% ipython --no-banner

In [1]: import numpy as np

In [2]: np.set_printoptions(precision=3, suppress=True, linewidth=200)

In [3]: Z = np.array([[1, 1, -2, -1], [2, 1, 2, -1], [-2, -2, -1, 2], [2, 0, 1, -2]])

In [4]: rng = np.random.default_rng(8527)

In [5]: feats = (rng.random((25, 4)) < 0.25) @ Z

In [6]: feats
Out[6]: 
array([[ 1,  1, -2, -1],
       [ 2,  1,  2, -1],
       [ 0,  0,  0,  0],
       [ 2,  1,  2, -1],
       [ 0,  0,  0,  0],
       [ 1,  1, -2, -1],
       [ 3,  2,  0, -2],
       [ 0,  0,  0,  0],
       [ 2,  0,  1, -2],
       [ 3,  1, -1, -3],
       [ 0, -2,  0,  0],
       [-2, -2, -1,  2],
       [ 2,  1,  2, -1],
       [ 2,  0,  1, -2],
       [ 1,  1, -2, -1],
       [ 3,  2,  0, -2],
       [ 3,  1, -1, -3],
       [ 0,  0,  0,  0],
       [ 2,  0,  1, -2],
       [-2, -2, -1,  2],
       [ 0,  0,  0,  0],
       [ 0,  0,  0,  0],
       [ 1,  1, -2, -1],
       [ 2,  1,  2, -1],
       [ 2,  1,  2, -1]])

In [7]: D = np.linalg.norm(feats[:, None] - feats[None], axis=-1)

In [8]: D[:5, :5]
Out[8]: 
array([[0.   , 4.123, 2.646, 4.123, 2.646],
       [4.123, 0.   , 3.162, 0.   , 3.162],
       [2.646, 3.162, 0.   , 3.162, 0.   ],
       [4.123, 0.   , 3.162, 0.   , 3.162],
       [2.646, 3.162, 0.   , 3.162, 0.   ]])

In [9]: np.linalg.norm(feats, axis=1)
Out[9]: array([2.646, 3.162, 0.   , 3.162, 0.   , 2.646, 4.123, 0.   , 3.   , 4.472, 2.   , 3.606, 3.162, 3.   , 2.646, 4.123, 4.472, 0.   , 3.   , 3.606, 0.   , 0.   , 2.646, 3.162, 3.162])

In [10]: D[6]
Out[10]: array([3.162, 2.646, 4.123, 2.646, 4.123, 3.162, 0.   , 4.123, 2.449, 1.732, 5.385, 7.616, 2.646, 2.449, 3.162, 0.   , 1.732, 4.123, 2.449, 7.616, 4.123, 4.123, 3.162, 2.646, 2.646])

In [11]: D.shape
Out[11]: (25, 25)
